>>> import numpy as np
>>> np.set_printoptions(suppress=True, linewidth=160)
>>> m1 = np.loadtxt("mat.csv", delimiter=",")
>>> m1
array([[  0.,   0.,   0.,   0.],
       [ -4.,  -8.,   3.,   6.],
       [  0.,   0.,   0.,   0.],
       [  3.,   6.,  -5., -10.]])
>>> rng = np.random.default_rng(76722)
>>> lab = rng.permutation(4)
>>> print(lab)
[3 0 1 2]
>>> Y = m1[lab][:, lab]
>>> np.allclose(Y, m1)
False
>>> Y
array([[-10.,   3.,   6.,  -5.],
       [  0.,   0.,   0.,   0.],
       [  6.,  -4.,  -8.,   3.],
       [  0.,   0.,   0.,   0.]])
>>> f = np.array([1, -1])
>>> np.convolve(m1[1], f)
array([-4., -4., 11.,  3., -6.])
>>> print(np.polyval(f, m1[1]))
[-5. -9.  2.  5.]
>>> Uu, sigma, vt = np.linalg.svd(m1)
>>> np.argmax(sigma[:-1] / (sigma[1:] + 1e-6)) + 1
np.int64(2)
>>> Y = Uu[:, :2] @ np.diag(sigma[:2]) @ vt[:2]
>>> np.round(np.linalg.norm(m1 - Y, 2), 4), np.round(sigma[2], 4)
(np.float64(0.0), np.float64(0.0))
>>> print(np.linalg.matrix_rank(m1, rtol=0.05))
2
>>> W1 = np.array([[0, 8, 0], [0, 0, 6], [4, 8, 0], [8, 2, 1]])
>>> coef = np.array([3, 2, 9])
>>> act = np.maximum(m1 @ W1 + coef, 0)
>>> act
array([[ 3.,  2.,  9.],
       [63.,  6.,  0.],
       [ 3.,  2.,  9.],
       [ 0.,  0., 35.]])
>>> Z = np.array([[0, 0, 0], [-1, 0, -1], [-1, -2, 1]])
>>> act @ Z
array([[-11., -18.,   7.],
       [ -6.,   0.,  -6.],
       [-11., -18.,   7.],
       [-35., -70.,  35.]])
>>> W1 @ Z
array([[ -8,   0,  -8],
       [ -6, -12,   6],
       [ -8,   0,  -8],
       [ -3,  -2,  -1]])
>>> print((act @ Z).round(6).argmax(axis=1))
[2 1 2 2]
>>> Y = m1 + rng.integers(-2, 3, (4, 2)) @ rng.integers(-2, 3, (2, 4))
>>> Y
array([[  3.,   4.,   2.,  -4.],
       [ -7., -10.,  -1.,  11.],
       [  1.,   0.,   2.,  -2.],
       [  5.,   8.,  -3., -13.]])
>>> np.linalg.matrix_rank(Y - m1, tol=1e-8)
np.int64(2)
>>> Y - m1
array([[ 3.,  4.,  2., -4.],
       [-3., -2., -4.,  5.],
       [ 1.,  0.,  2., -2.],
       [ 2.,  2.,  2., -3.]])
>>> np.round(np.linalg.svd(Y - m1, compute_uv=False), 4) + 0
array([11.0801,  2.4962,  0.    ,  0.    ])
>>> data = np.load("a.npy")
>>> print(data)
[[ 3 -4  0  0]
 [ 0  2  0  0]
 [ 0  0  3 -4]
 [ 0  0  0  2]]
>>> np.round(np.linalg.eigvals(data), 4)
array([3., 2., 3., 2.])
>>> print(np.kron(np.eye(2, dtype=int), data))
[[ 3 -4  0  0  0  0  0  0]
 [ 0  2  0  0  0  0  0  0]
 [ 0  0  3 -4  0  0  0  0]
 [ 0  0  0  2  0  0  0  0]
 [ 0  0  0  0  3 -4  0  0]
 [ 0  0  0  0  0  2  0  0]
 [ 0  0  0  0  0  0  3 -4]
 [ 0  0  0  0  0  0  0  2]]
>>> print(np.poly(data))
[  1. -10.  37. -60.  36.]
>>> np.einsum("ij,ji->", data, data)
np.int64(26)
>>> round(float(np.linalg.det(data.T)), 4)
36.0
>>> print(np.einsum("ii->", data))
10
>>> print(round(float(np.linalg.eigvals(data).sum().real), 4))
10.0
>>> round(float(np.linalg.det(data[::-1])), 4)
36.0
